% python3 -q
>>> import numpy as np
>>> import numpy.linalg as la
>>> np.set_printoptions(precision=4, suppress=True, linewidth=120)
>>> F = np.loadtxt("test11.csv", delimiter=",")
>>> print(F)
[[18.9251 13.3181 15.4937]
 [14.273  10.3368 13.1788]
 [ 7.1257  5.6163  9.0261]
 [ 0.2199  0.5825  2.7925]
 [-0.3628 -0.0976  0.8303]
 [ 0.2927  0.1636 -0.211 ]
 [ 1.8434  1.5472  0.2948]
 [ 1.8136  2.3602  1.9489]
 [ 0.795   2.6228  3.6923]
 [-3.1176  2.1811  7.3521]]
>>> proj = F @ la.solve(F.T @ F, F.T)
>>> print(proj @ F[:, 0])
[18.9251 14.273   7.1257  0.2199 -0.3628  0.2927  1.8434  1.8136  0.795  -3.1176]
>>> Q, r_ = la.qr(F)
>>> print(r_)
[[-25.099  -17.6196 -21.1157]
 [  0.      -5.029  -10.6391]
 [  0.       0.      -4.0308]]
>>> print(np.round(Q.T @ Q, 4) + 0)
[[1. 0. 0.]
 [0. 1. 0.]
 [0. 0. 1.]]
>>> print(Q @ r_)
[[18.9251 13.3181 15.4937]
 [14.273  10.3368 13.1788]
 [ 7.1257  5.6163  9.0261]
 [ 0.2199  0.5825  2.7925]
 [-0.3628 -0.0976  0.8303]
 [ 0.2927  0.1636 -0.211 ]
 [ 1.8434  1.5472  0.2948]
 [ 1.8136  2.3602  1.9489]
 [ 0.795   2.6228  3.6923]
 [-3.1176  2.1811  7.3521]]
>>> print(np.trace(Q @ Q.T))
3.0
>>> print(Q.shape, r_.shape)
(10, 3) (3, 3)
>>> print(np.round(abs(r_[0, 0]), 4), round(float(la.norm(F[:, 0])), 4))
25.099 25.099
>>> print(np.abs(np.diag(r_)))
[25.099   5.029   4.0308]
>>> print(np.allclose(r_.T @ r_, F.T @ F))
True
>>> data = np.load("out12.npy")
>>> print(data)
[[ 1  0  0  0]
 [ 0  2  0  0]
 [ 0  0  1  0]
 [ 0  0  0 -1]]
>>> # symmetric, so the eigenvalues are real
>>> print(np.round(la.eigvalsh(data).min(), 4))
-1.0
>>> print([round(float(la.det(data[:i, :i])), 2) + 0 for i in range(1, 5)])
[1.0, 2.0, 2.0, -2.0]
